$ python -q
>>> import numpy as np
>>> import numpy.linalg as la
>>> np.set_printoptions(precision=2, suppress=True, linewidth=160, sign=" ")
>>> rnd = lambda a: np.round(a, 2) + 0
>>> A = np.loadtxt("data.csv", delimiter=",")
>>> A
array([[ 1., -1.,  1., -1.,  1., -1.,  1., -1.],
       [ 1.,  1., -1., -1., -1., -1.,  1.,  1.],
       [ 1.,  1., -1., -1.,  1.,  1., -1., -1.],
       [ 1., -1., -1.,  1., -1.,  1.,  1., -1.],
       [ 1.,  1.,  1.,  1., -1., -1., -1., -1.],
       [ 1., -1., -1.,  1.,  1., -1., -1.,  1.]])
>>> t = np.radians(138)
>>> R = np.eye(8)
>>> R[3, 3] = R[0, 0] = np.cos(t)
>>> R[3, 0], R[0, 3] = -np.sin(t), np.sin(t)
>>> rnd(R)
array([[-0.74,  0.  ,  0.  ,  0.67,  0.  ,  0.  ,  0.  ,  0.  ],
       [ 0.  ,  1.  ,  0.  ,  0.  ,  0.  ,  0.  ,  0.  ,  0.  ],
       [ 0.  ,  0.  ,  1.  ,  0.  ,  0.  ,  0.  ,  0.  ,  0.  ],
       [-0.67,  0.  ,  0.  , -0.74,  0.  ,  0.  ,  0.  ,  0.  ],
       [ 0.  ,  0.  ,  0.  ,  0.  ,  1.  ,  0.  ,  0.  ,  0.  ],
       [ 0.  ,  0.  ,  0.  ,  0.  ,  0.  ,  1.  ,  0.  ,  0.  ],
       [ 0.  ,  0.  ,  0.  ,  0.  ,  0.  ,  0.  ,  1.  ,  0.  ],
       [ 0.  ,  0.  ,  0.  ,  0.  ,  0.  ,  0.  ,  0.  ,  1.  ]])
>>> Y = A @ R.T
>>> np.allclose(A @ A.T, Y @ Y.T)
True
>>> np.allclose(la.norm(A, axis=1), la.norm(Y, axis=1))
True
>>> rnd(la.det(R)), rnd(np.trace(R))
(np.float64(1.0), np.float64(4.51))
>>> rnd(la.svd(A, compute_uv=False)), rnd(la.svd(Y, compute_uv=False))
(array([ 2.83,  2.83,  2.83,  2.83,  2.83,  2.83]), array([ 2.83,  2.83,  2.83,  2.83,  2.83,  2.83]))
>>> Y = A / la.norm(A, axis=1, keepdims=True)
>>> gram = Y @ Y.T
>>> (np.abs(gram) > 0.9).astype(int)
array([[ 1,  0,  0,  0,  0,  0],
       [ 0,  1,  0,  0,  0,  0],
       [ 0,  0,  1,  0,  0,  0],
       [ 0,  0,  0,  1,  0,  0],
       [ 0,  0,  0,  0,  1,  0],
       [ 0,  0,  0,  0,  0,  1]])
>>> rnd(gram[3])
array([ 0.,  0.,  0.,  1.,  0.,  0.])
>>> def softmax(z):
...     e = np.exp(z - z.max(axis=-1, keepdims=True))
...     return e / e.sum(axis=-1, keepdims=True)
... 
>>> rnd(softmax(A).sum(axis=1))
array([ 1.,  1.,  1.,  1.,  1.,  1.])
>>> rnd(softmax(10 * A[4]))
array([ 0.25,  0.25,  0.25,  0.25,  0.  ,  0.  ,  0.  ,  0.  ])
>>> att = A @ A.T / np.sqrt(8)
>>> softmax(att).round(6).argmax(axis=1)
array([ 0,  1,  2,  3,  4,  5])
>>> t3 = np.stack([A, 3 * A, A[::-1]])
>>> (t3 @ A.T).shape
(3, 6, 6)
>>> la.matrix_rank(t3.reshape(3, -1))
np.int64(2)
>>> x0 = np.array([0, -2, 1, 2, 2, -2, -1, -1])
>>> a = np.maximum(A @ x0, 0)
>>> np.maximum(A @ x0, 0) - np.maximum(-A @ x0, 0)
array([ 5., -7., -3., -1.,  3.,  7.])
>>> rnd(np.tanh(A @ x0))
array([ 1.  , -1.  , -1.  , -0.76,  1.  ,  1.  ])
>>> a
array([ 5.,  0.,  0.,  0.,  3.,  7.])
>>> A * (a > 1e-9)[:, None]
array([[ 1., -1.,  1., -1.,  1., -1.,  1., -1.],
       [ 0.,  0., -0., -0., -0., -0.,  0.,  0.],
       [ 0.,  0., -0., -0.,  0.,  0., -0., -0.],
       [ 0., -0., -0.,  0., -0.,  0.,  0., -0.],
       [ 1.,  1.,  1.,  1., -1., -1., -1., -1.],
       [ 1., -1., -1.,  1.,  1., -1., -1.,  1.]])
>>> data = np.array([[2, 3, 4], [5, 6, 7], [8, 9, 10], [11, 12, 13], [14, 15, 16]])
>>> # rank 2
>>> rnd(softmax(data[2] + 5))
array([ 0.09,  0.24,  0.67])
>>> rnd(softmax(10 * data[2]))
array([ 0.,  0.,  1.])
>>> att = data @ data.T / np.sqrt(3)
>>> softmax(att).round(6).argmax(axis=1)
array([ 4,  4,  4,  4,  4])
>>> np.abs(np.diag(la.qr(data)[1])) > 1e-9
array([ True,  True, False])
>>> rnd(np.trace(la.pinv(data) @ data))
np.float64(2.0)
>>> np.unique(data.round(6), axis=0).shape
(5, 3)
>>> la.lstsq(data[:-1].T, data[-1])[2]
np.int32(2)
>>> Y = data[0, 0] * data[1:] - np.outer(data[1:, 0], data[0])
>>> Y
array([[  0,  -3,  -6],
       [  0,  -6, -12],
       [  0,  -9, -18],
       [  0, -12, -24]])
>>> data[:, 0] / data[0, 0]
array([ 1. ,  2.5,  4. ,  5.5,  7. ])
>>> np.flatnonzero(~Y.round(6).any(axis=1))
array([], dtype=int64)
>>> M = np.loadtxt("w.csv", delimiter=",")
>>> rnd(M)
array([[ 1.  ,  0.  ,  0.  ,  0.  ,  0.  ,  0.  ,  0.  ,  0.  ,  0.  ],
       [ 0.  ,  0.5 ,  0.  ,  0.  ,  0.  ,  0.  ,  0.  ,  0.  , -0.87],
       [ 0.  ,  0.  ,  1.  ,  0.  ,  0.  ,  0.  ,  0.  ,  0.  ,  0.  ],
       [ 0.  ,  0.  ,  0.  ,  1.  ,  0.  ,  0.  ,  0.  ,  0.  ,  0.  ],
       [ 0.  ,  0.  ,  0.  ,  0.  ,  1.  ,  0.  ,  0.  ,  0.  ,  0.  ],
       [ 0.  ,  0.  ,  0.  ,  0.  ,  0.  ,  1.  ,  0.  ,  0.  ,  0.  ],
       [ 0.  ,  0.  ,  0.  ,  0.  ,  0.  ,  0.  ,  1.  ,  0.  ,  0.  ],
       [ 0.  ,  0.  ,  0.  ,  0.  ,  0.  ,  0.  ,  0.  ,  1.  ,  0.  ],
       [ 0.  ,  0.87,  0.  ,  0.  ,  0.  ,  0.  ,  0.  ,  0.  ,  0.5 ]])
>>> Uu, sig, Vh = la.svd(data)
>>> rnd(sig)
array([ 38.64,   1.34,   0.  ])
>>> np.argmax(sig[:-1] / (sig[1:] + 1e-6)) + 1
np.int64(2)
>>> Y = Uu[:, :2] @ np.diag(sig[:2]) @ Vh[:2]
>>> rnd(Y)
array([[  2.,   3.,   4.],
       [  5.,   6.,   7.],
       [  8.,   9.,  10.],
       [ 11.,  12.,  13.],
       [ 14.,  15.,  16.]])
>>> rnd(la.norm(data - Y) / la.norm(data))
np.float64(0.0)
>>> Y = la.inv(M)
>>> np.allclose(Y, M.T)
True
>>> rnd(la.inv(Y))
array([[ 1.  ,  0.  ,  0.  ,  0.  ,  0.  ,  0.  ,  0.  ,  0.  ,  0.  ],
       [ 0.  ,  0.5 ,  0.  ,  0.  ,  0.  ,  0.  ,  0.  ,  0.  , -0.87],
       [ 0.  ,  0.  ,  1.  ,  0.  ,  0.  ,  0.  ,  0.  ,  0.  ,  0.  ],
       [ 0.  ,  0.  ,  0.  ,  1.  ,  0.  ,  0.  ,  0.  ,  0.  ,  0.  ],
       [ 0.  ,  0.  ,  0.  ,  0.  ,  1.  ,  0.  ,  0.  ,  0.  ,  0.  ],
       [ 0.  ,  0.  ,  0.  ,  0.  ,  0.  ,  1.  ,  0.  ,  0.  ,  0.  ],
       [ 0.  ,  0.  ,  0.  ,  0.  ,  0.  ,  0.  ,  1.  ,  0.  ,  0.  ],
       [ 0.  ,  0.  ,  0.  ,  0.  ,  0.  ,  0.  ,  0.  ,  1.  ,  0.  ],
       [ 0.  ,  0.87,  0.  ,  0.  ,  0.  ,  0.  ,  0.  ,  0.  ,  0.5 ]])
>>> rnd(la.cond(M))
np.float64(1.0)
>>> rnd(la.slogdet(M)[0])
np.float64(1.0)
>>> rnd(la.det(M) * Y)
array([[ 1.  ,  0.  ,  0.  ,  0.  ,  0.  ,  0.  ,  0.  ,  0.  ,  0.  ],
       [ 0.  ,  0.5 ,  0.  ,  0.  ,  0.  ,  0.  ,  0.  ,  0.  ,  0.87],
       [ 0.  ,  0.  ,  1.  ,  0.  ,  0.  ,  0.  ,  0.  ,  0.  ,  0.  ],
       [ 0.  ,  0.  ,  0.  ,  1.  ,  0.  ,  0.  ,  0.  ,  0.  ,  0.  ],
       [ 0.  ,  0.  ,  0.  ,  0.  ,  1.  ,  0.  ,  0.  ,  0.  ,  0.  ],
       [ 0.  ,  0.  ,  0.  ,  0.  ,  0.  ,  1.  ,  0.  ,  0.  ,  0.  ],
       [ 0.  ,  0.  ,  0.  ,  0.  ,  0.  ,  0.  ,  1.  ,  0.  ,  0.  ],
       [ 0.  ,  0.  ,  0.  ,  0.  ,  0.  ,  0.  ,  0.  ,  1.  ,  0.  ],
       [ 0.  , -0.87,  0.  ,  0.  ,  0.  ,  0.  ,  0.  ,  0.  ,  0.5 ]])
>>> t = np.radians(135)
>>> R = np.eye(9)
>>> R[2, 2] = R[7, 7] = np.cos(t)
>>> R[2, 7], R[7, 2] = -np.sin(t), np.sin(t)
>>> rnd(R)
array([[ 1.  ,  0.  ,  0.  ,  0.  ,  0.  ,  0.  ,  0.  ,  0.  ,  0.  ],
       [ 0.  ,  1.  ,  0.  ,  0.  ,  0.  ,  0.  ,  0.  ,  0.  ,  0.  ],
       [ 0.  ,  0.  , -0.71,  0.  ,  0.  ,  0.  ,  0.  , -0.71,  0.  ],
       [ 0.  ,  0.  ,  0.  ,  1.  ,  0.  ,  0.  ,  0.  ,  0.  ,  0.  ],
       [ 0.  ,  0.  ,  0.  ,  0.  ,  1.  ,  0.  ,  0.  ,  0.  ,  0.  ],
       [ 0.  ,  0.  ,  0.  ,  0.  ,  0.  ,  1.  ,  0.  ,  0.  ,  0.  ],
       [ 0.  ,  0.  ,  0.  ,  0.  ,  0.  ,  0.  ,  1.  ,  0.  ,  0.  ],
       [ 0.  ,  0.  ,  0.71,  0.  ,  0.  ,  0.  ,  0.  , -0.71,  0.  ],
       [ 0.  ,  0.  ,  0.  ,  0.  ,  0.  ,  0.  ,  0.  ,  0.  ,  1.  ]])
>>> Y = M @ R.T
>>> np.allclose(la.norm(M, axis=1), la.norm(Y, axis=1))
True
>>> rnd(la.det(R)), rnd(np.trace(R))
(np.float64(1.0), np.float64(5.59))
>>> rnd(la.svd(M, compute_uv=False)), rnd(la.svd(Y, compute_uv=False))
(array([ 1.,  1.,  1.,  1.,  1.,  1.,  1.,  1.,  1.]), array([ 1.,  1.,  1.,  1.,  1.,  1.,  1.,  1.,  1.]))
>>> rnd(Y)
array([[ 1.  ,  0.  ,  0.  ,  0.  ,  0.  ,  0.  ,  0.  ,  0.  ,  0.  ],
       [ 0.  ,  0.5 ,  0.  ,  0.  ,  0.  ,  0.  ,  0.  ,  0.  , -0.87],
       [ 0.  ,  0.  , -0.71,  0.  ,  0.  ,  0.  ,  0.  ,  0.71,  0.  ],
       [ 0.  ,  0.  ,  0.  ,  1.  ,  0.  ,  0.  ,  0.  ,  0.  ,  0.  ],
       [ 0.  ,  0.  ,  0.  ,  0.  ,  1.  ,  0.  ,  0.  ,  0.  ,  0.  ],
       [ 0.  ,  0.  ,  0.  ,  0.  ,  0.  ,  1.  ,  0.  ,  0.  ,  0.  ],
       [ 0.  ,  0.  ,  0.  ,  0.  ,  0.  ,  0.  ,  1.  ,  0.  ,  0.  ],
       [ 0.  ,  0.  , -0.71,  0.  ,  0.  ,  0.  ,  0.  , -0.71,  0.  ],
       [ 0.  ,  0.87,  0.  ,  0.  ,  0.  ,  0.  ,  0.  ,  0.  ,  0.5 ]])
>>> rnd(la.svd(M, compute_uv=False))
array([ 1.,  1.,  1.,  1.,  1.,  1.,  1.,  1.,  1.])
>>> rnd(M.sum(axis=1))
array([ 1.  , -0.37,  1.  ,  1.  ,  1.  ,  1.  ,  1.  ,  1.  ,  1.37])
>>> rnd(la.norm(M))
np.float64(3.0)
>>> x0 = np.array([2, 2, 0, 1, 2, 3, 0, 0, 3])
>>> y = M @ x0
>>> rnd(y)
array([ 2.  , -1.6 ,  0.  ,  1.  ,  2.  ,  3.  ,  0.  ,  0.  ,  3.23])
>>> rnd(la.solve(M, y))
array([ 2.,  2.,  0.,  1.,  2.,  3.,  0.,  0.,  3.])
>>> rnd(la.solve(M, y + M[:, 2]))
array([ 2.,  2.,  1.,  1.,  2.,  3.,  0.,  0.,  3.])
>>> feats = np.load("test12.npy")
>>> feats
array([[ 2., -1.,  0.,  0.,  0.,  0.],
       [-2., -1.,  0., -3., -2.,  1.],
       [ 0.,  0.,  3.,  2.,  0.,  3.],
       [ 0.,  0., -3., -3., -1.,  1.],
       [ 0.,  0.,  3.,  0., -1., -3.],
       [ 0.,  0., -3.,  2.,  2.,  1.]])
>>> O, R = la.qr(feats)
>>> np.allclose(R.T @ R, feats.T @ feats)
True
>>> rnd(O.T @ O)
array([[ 1.,  0.,  0.,  0.,  0.,  0.],
       [ 0.,  1.,  0.,  0.,  0.,  0.],
       [ 0.,  0.,  1.,  0.,  0.,  0.],
       [ 0.,  0.,  0.,  1.,  0.,  0.],
       [ 0.,  0.,  0.,  0.,  1.,  0.],
       [ 0.,  0.,  0.,  0.,  0.,  1.]])
>>> rnd(O)
array([[-0.71,  0.71,  0.  ,  0.  ,  0.  ,  0.  ],
       [ 0.71,  0.71,  0.  ,  0.  ,  0.  ,  0.  ],
       [ 0.  ,  0.  , -0.5 ,  0.33,  0.69, -0.41],
       [ 0.  ,  0.  ,  0.5 , -0.59,  0.64,  0.  ],
       [ 0.  ,  0.  , -0.5 , -0.2 ,  0.21,  0.82],
       [ 0.  ,  0.  ,  0.5 ,  0.72,  0.27,  0.41]])
>>> rnd(O @ R)
array([[ 2., -1.,  0.,  0.,  0.,  0.],
       [-2., -1.,  0., -3., -2.,  1.],
       [ 0.,  0.,  3.,  2.,  0.,  3.],
       [ 0.,  0., -3., -3., -1.,  1.],
       [ 0.,  0.,  3.,  0., -1., -3.],
       [ 0.,  0., -3.,  2.,  2.,  1.]])
>>> rnd(R)
array([[-2.83,  0.  ,  0.  , -2.12, -1.41,  0.71],
       [ 0.  , -1.41,  0.  , -2.12, -1.41,  0.71],
       [ 0.  ,  0.  , -6.  , -1.5 ,  1.  ,  1.  ],
       [ 0.  ,  0.  ,  0.  ,  3.84,  2.21,  1.69],
       [ 0.  ,  0.  ,  0.  ,  0.  , -0.32,  2.34],
       [ 0.  ,  0.  ,  0.  ,  0.  ,  0.  , -3.27]])
>>> rnd(np.abs(np.diag(R)))
array([ 2.83,  1.41,  6.  ,  3.84,  0.32,  3.27])
>>> rnd(abs(R[0, 0])), rnd(la.norm(feats[:, 0]))
(np.float64(2.83), np.float64(2.83))
